% python3 -q
>>> import numpy as np
>>> np.set_printoptions(suppress=True, linewidth=140)
>>> rd = lambda a: np.round(a, 2) + 0
>>> m1 = np.loadtxt("data.csv", delimiter=",")
>>> rd(m1)
array([[ 0.21, -0.19,  2.99],
       [-1.98, -0.85, -2.09],
       [-0.61, -0.61,  2.87],
       [-2.61, -1.32, -0.67],
       [-0.86, -0.17, -2.87],
       [ 1.54,  1.06, -2.35],
       [-1.89, -1.21,  1.99],
       [-2.48, -1.41,  0.94],
       [-2.27, -1.04, -1.67],
       [ 2.31,  1.08,  1.58],
       [ 1.58,  0.6 ,  2.48],
       [-2.23, -1.02, -1.73],
       [-0.87, -0.74,  2.77],
       [-1.66, -1.11,  2.24],
       [-0.48, -0.55,  2.91]])
>>> Uu, sv, vt = np.linalg.svd(m1)
>>> vecs = vt[:(sv > 1e-8).sum()]
>>> rng = np.random.default_rng(45256)
>>> x = m1[6] + 3 * m1[2] + rng.integers(2) * np.eye(3)[1]
>>> rd(x)
array([-3.73, -2.05, 10.61])
>>> rd(np.diag(vecs.T @ vecs))
array([0.78, 0.23, 0.99])
>>> np.allclose(vecs.T @ vecs @ x, x)
False
>>> np.linalg.matrix_rank(np.vstack([m1, x]))
np.int64(3)
>>> rd(vecs.T @ vecs)
array([[ 0.78,  0.41,  0.04],
       [ 0.41,  0.23, -0.08],
       [ 0.04, -0.08,  0.99]])
>>> C2 = np.cov(m1, rowvar=False)
>>> np.argwhere(np.triu(np.abs(np.corrcoef(m1.T)) > 0.8, 1))
array([[0, 1]])
>>> rd(np.corrcoef(m1[:, 2], m1[:, 0])[0, 1])
np.float64(0.26)
>>> rd(np.linalg.eigvalsh(C2)[::-1])
array([5.36, 2.88, 0.  ])
>>> np.argsort(-m1.std(axis=0).round(6), kind="stable")
array([2, 0, 1])
>>> Uu, sv, vt = np.linalg.svd(m1)
>>> np.argmax(sv[:-1] / (sv[1:] + 1e-6)) + 1
np.int64(2)
>>> A2 = Uu[:, :2] @ np.diag(sv[:2]) @ vt[:2]
>>> np.linalg.matrix_rank(m1, rtol=0.05)
np.int64(2)
>>> rd(np.linalg.norm(m1 - A2, 2)), rd(sv[2])
(np.float64(0.0), np.float64(0.0))
>>> rd(np.abs(m1 - A2).max())
np.float64(0.0)
>>> lab = m1[:, 1] > np.median(m1[:, 1])
>>> u = m1[lab].mean(axis=0) - m1[~lab].mean(axis=0)
>>> rd((((m1 - m1.mean(axis=0)) @ u > 0) == lab).mean())
np.float64(0.87)
>>> lab.astype(int)
array([1, 0, 1, 0, 1, 1, 0, 0, 0, 1, 1, 0, 0, 0, 1])
>>> rd(u)
array([2.53, 1.26, 0.86])
>>> ((m1 - m1.mean(axis=0)) @ u > 0).astype(int)
array([1, 0, 1, 0, 0, 1, 0, 0, 0, 1, 1, 0, 1, 0, 1])
>>> K = np.load("block7.npy")
>>> K
array([[-12.82,  10.45,  -6.98, -26.45],
       [ -6.01,  -5.66,  13.68, -34.49],
       [-13.59,  10.16,  -7.23, -27.73],
       [-14.46,  10.04,  -6.44, -27.11],
       [ -6.97,  -3.21,  12.22, -33.39],
       [-11.77,   9.18,  -7.1 , -27.98],
       [ -5.1 ,  -2.95,  12.54, -35.28],
       [ -5.78,  -4.65,  11.76, -35.54],
       [ -7.69,  -2.69,  14.57, -32.89],
       [-10.94,   9.25,  -3.23, -28.57],
       [-10.97,  10.76,  -7.05, -29.39]])
>>> # column 3 dominates
>>> hat = K @ np.linalg.solve(K.T @ K, K.T)
>>> rd(np.trace(hat))
np.float64(4.0)
>>> rd(hat @ K[:, 0])
array([-12.82,  -6.01, -13.59, -14.46,  -6.97, -11.77,  -5.1 ,  -5.78,  -7.69, -10.94, -10.97])
>>> X = np.array([[11.84, 0.33, 3.21],
...     [8.73, 0.55, 2.41],
...     [12.1, 1.62, 3.15],
...     [7.51, 0.18, 2.05],
...     [11.94, 0.92, 3.25],
...     [16.36, -1.07, 4.47],
...     [10.6, -0.18, 2.7],
...     [9.08, 0.87, 2.36],
...     [7.65, -0.25, 2.19],
...     [24.17, -0.16, 6.39],
...     [10.66, 1.3, 2.68],
...     [11.89, -1.17, 3.27]])
>>> q, r_ = np.linalg.qr(X)
>>> rd(q.T @ q)
array([[1., 0., 0.],
       [0., 1., 0.],
       [0., 0., 1.]])
>>> rd(q @ r_)
array([[11.84,  0.33,  3.21],
       [ 8.73,  0.55,  2.41],
       [12.1 ,  1.62,  3.15],
       [ 7.51,  0.18,  2.05],
       [11.94,  0.92,  3.25],
       [16.36, -1.07,  4.47],
       [10.6 , -0.18,  2.7 ],
       [ 9.08,  0.87,  2.36],
       [ 7.65, -0.25,  2.19],
       [24.17, -0.16,  6.39],
       [10.66,  1.3 ,  2.68],
       [11.89, -1.17,  3.27]])
>>> rd(abs(r_[0, 0])), rd(np.linalg.norm(X[:, 0]))
(np.float64(43.84), np.float64(43.84))
>>> rd(np.abs(np.diag(r_)))
array([43.84,  2.95,  0.29])
>>> cent = X[[9, 6]].astype(float)
>>> for _ in range(7):
...     lab = np.linalg.norm(X[:, None] - cent, axis=-1).argmin(axis=1)
...     cent = np.array([X[lab == j].mean(axis=0) for j in range(2)])
... 
>>> lab
array([1, 1, 1, 1, 1, 1, 1, 1, 1, 0, 1, 1])
>>> rd(cent[1] - cent[0])
array([-13.41,   0.44,  -3.5 ])
>>> rd(cent)
array([[24.17, -0.16,  6.39],
       [10.76,  0.28,  2.89]])
>>> np.bincount(lab)
array([ 1, 11])
>>> E = np.array([[-0.01, 0.03, 0.01],
...     [18.04, 21.03, 5.99],
...     [0.03, -0.04, -0.01],
...     [17.98, 21.0, 6.02]])
>>> E
array([[-0.01,  0.03,  0.01],
       [18.04, 21.03,  5.99],
       [ 0.03, -0.04, -0.01],
       [17.98, 21.  ,  6.02]])
>>> th = np.radians(85)
>>> r_ = np.eye(3)
>>> r_[2, 2] = r_[1, 1] = np.cos(th)
>>> r_[2, 1], r_[1, 2] = -np.sin(th), np.sin(th)
>>> rd(r_)
array([[ 1.  ,  0.  ,  0.  ],
       [ 0.  ,  0.09,  1.  ],
       [ 0.  , -1.  ,  0.09]])
>>> A2 = E @ r_.T
>>> rd(np.linalg.svd(E, compute_uv=False)), rd(np.linalg.svd(A2, compute_uv=False))
(array([40.05,  0.06,  0.02]), array([40.05,  0.06,  0.02]))
>>> rd(np.abs(A2 - E).max(axis=0))
array([ 0.  , 13.23, 26.42])
>>> rd(np.linalg.det(r_)), rd(np.trace(r_))
(np.float64(1.0), np.float64(1.17))
>>> A2 = E / np.sqrt((E ** 2).mean(axis=1, keepdims=True))
>>> np.linalg.matrix_rank(E - E.mean(axis=1, keepdims=True))
np.int64(2)
>>> np.linalg.matrix_rank(A2) == np.linalg.matrix_rank(E)
np.True_
>>> rd(np.linalg.norm(A2, axis=1))
array([1.73, 1.73, 1.73, 1.73])
>>> rd(E[2] @ E[0])
np.float64(0.0)
>>> rd(np.linalg.norm(E, axis=1))
array([ 0.03, 28.35,  0.05, 28.29])
>>> rd(np.linalg.norm(E, 2))
np.float64(40.05)
>>> rd(np.linalg.norm(E[2] - E[0]))
np.float64(0.08)
>>> rd(np.linalg.norm(E, 1)), rd(np.linalg.norm(E, np.inf))
(np.float64(42.1), np.float64(45.06))
>>> np.linalg.norm(E, axis=1).argmax()
np.int64(1)
>>> rd(np.linalg.norm(E, axis=0))
array([25.47, 29.72,  8.49])
>>> u, r1 = E[3], E[0]
>>> rd(u @ r1)
np.float64(0.51)
>>> p = (u @ r1) / (u @ u) * u
>>> rd((r1 - p) @ u)
np.float64(0.0)
>>> rd(p)
array([0.01, 0.01, 0.  ])
>>> np.linalg.matrix_rank(np.outer(u, r1))
np.int64(1)
>>> Uu, sv, vt = np.linalg.svd(E)
>>> rd(sv)
array([40.05,  0.06,  0.02])
>>> A2 = Uu[:, :1] @ np.diag(sv[:1]) @ vt[:1]
>>> rd(np.linalg.norm(E - A2) / np.linalg.norm(E))
np.float64(0.0)
>>> rd(np.linalg.norm(E - A2, 2)), rd(sv[1])
(np.float64(0.06), np.float64(0.06))
>>> A2 = np.array([[-3]])
>>> cent = np.array([[1, -2], [1, 0]])
>>> F = np.block([[A2, np.array([[-1, 1]])], [np.zeros((2, 1)), cent]])
>>> F
array([[-3., -1.,  1.],
       [ 0.,  1., -2.],
       [ 0.,  1.,  0.]])
>>> th = np.radians(135)
>>> r_ = np.eye(3)
>>> r_[2, 2] = r_[1, 1] = np.cos(th)
>>> r_[2, 1], r_[1, 2] = -np.sin(th), np.sin(th)
>>> rd(r_)
array([[ 1.  ,  0.  ,  0.  ],
       [ 0.  , -0.71,  0.71],
       [ 0.  , -0.71, -0.71]])
>>> A2 = F @ r_.T
>>> np.allclose(F @ F.T, A2 @ A2.T)
True
>>> np.allclose(np.linalg.norm(F, axis=1), np.linalg.norm(A2, axis=1))
True
>>> rd(np.abs(A2 - F).max(axis=0))
array([0.  , 3.12, 2.71])
>>> rd(np.linalg.eigvals(r_).sum().real)
np.float64(-0.41)
>>> rd(np.linalg.det(r_.T))
np.float64(1.0)
>>> rd(np.linalg.eigvals(r_))
array([-0.71+0.71j, -0.71-0.71j,  1.  +0.j  ])
>>> lab = rng.permutation(3)
>>> lab
array([0, 1, 2])
>>> A2 = F[lab][:, lab]
>>> np.trace(A2)
np.float64(-2.0)
>>> rd(np.linalg.det(A2)), rd(np.linalg.det(F[lab]))
(np.float64(-6.0), np.float64(-6.0))
>>> feats = np.loadtxt("layer13.csv", delimiter=",")
>>> feats
array([[2., 2., 2., 2.],
       [2., 4., 4., 4.],
       [2., 4., 6., 6.],
       [2., 4., 6., 8.]])
>>> d = np.linalg.norm(X[:, None] - X[None], axis=-1)
>>> np.unravel_index(d.round(6).argmax(), d.shape)
(np.int64(3), np.int64(9))
>>> np.linalg.matrix_rank(d ** 2)
np.int64(5)
>>> rd(d[4])
array([ 0.6 ,  3.34,  0.72,  4.65,  0.  ,  5.  ,  1.82,  3.  ,  4.57, 12.67,  1.45,  2.09])
>>> rd(np.linalg.norm(X - X.mean(axis=0), axis=1))
array([ 0.1 ,  3.25,  1.39,  4.51,  0.68,  4.85,  1.43,  2.98,  4.37, 12.71,  1.69,  1.42])
>>> rd(np.linalg.norm(X, axis=1))
array([12.27,  9.07, 12.61,  7.79, 12.41, 16.99, 10.94,  9.42,  7.96, 25.  , 11.07, 12.39])
>>> d.mean(axis=1).argmax()
np.int64(9)
>>> np.diff(F, axis=0)
array([[ 3.,  2., -3.],
       [ 0.,  0.,  2.]])
>>> np.abs(F).max()
np.float64(3.0)
>>> np.linalg.matrix_rank(F)
np.int64(3)
>>> F.shape
(3, 3)
>>> rd(np.linalg.norm(F))
np.float64(4.12)
>>> rd(np.linalg.svd(F, compute_uv=False))
array([3.52, 1.96, 0.87])
>>> F - F[0]
array([[ 0.,  0.,  0.],
       [ 3.,  2., -3.],
       [ 3.,  2., -1.]])
>>> np.count_nonzero(F)
np.int64(6)
>>> np.unravel_index(np.abs(F).argmax(), F.shape)
(np.int64(0), np.int64(0))
